% python3 -q
>>> import numpy as np
>>> import numpy.linalg as la
>>> np.set_printoptions(suppress=True, linewidth=160)
>>> rd = lambda a: np.round(a, 1) + 0
>>> arr = np.array([[1.0, 0.0, 0.0, 0.0],
...     [0.0, 1.0, 0.0, 0.0],
...     [0.0, 0.0, 0.8, 0.6],
...     [0.0, 0.0, -0.6, 0.8]])
>>> arr
array([[ 1. ,  0. ,  0. ,  0. ],
       [ 0. ,  1. ,  0. ,  0. ],
       [ 0. ,  0. ,  0.8,  0.6],
       [ 0. ,  0. , -0.6,  0.8]])
>>> # columns are unit length and at right angles
>>> (la.matrix_power((arr != 0) + (arr.T != 0) + np.eye(4), 4) > 0).astype(int)
array([[1, 0, 0, 0],
       [0, 1, 0, 0],
       [0, 0, 1, 1],
       [0, 0, 1, 1]])
>>> rd(arr @ arr)
array([[ 1. ,  0. ,  0. ,  0. ],
       [ 0. ,  1. ,  0. ,  0. ],
       [ 0. ,  0. ,  0.3,  1. ],
       [ 0. ,  0. , -1. ,  0.3]])
>>> rd(la.det(arr))
np.float64(1.0)
>>> (arr != 0).astype(int)
array([[1, 0, 0, 0],
       [0, 1, 0, 0],
       [0, 0, 1, 1],
       [0, 0, 1, 1]])
>>> x0 = np.array([4, 2, 0, 5])
>>> rd(la.det(arr))
np.float64(1.0)
>>> [p for p in range(1, 25) if np.allclose(la.matrix_power(arr, p), np.eye(4))]
[]
>>> rd(la.norm(x0)), rd(la.norm(arr @ x0))
(np.float64(6.7), np.float64(6.7))
>>> rd(la.svd(arr, compute_uv=False))
array([1., 1., 1., 1.])
>>> rd(arr @ arr.T)
array([[1., 0., 0., 0.],
       [0., 1., 0., 0.],
       [0., 0., 1., 0.],
       [0., 0., 0., 1.]])
>>> rd(la.norm(arr, axis=0))
array([1., 1., 1., 1.])
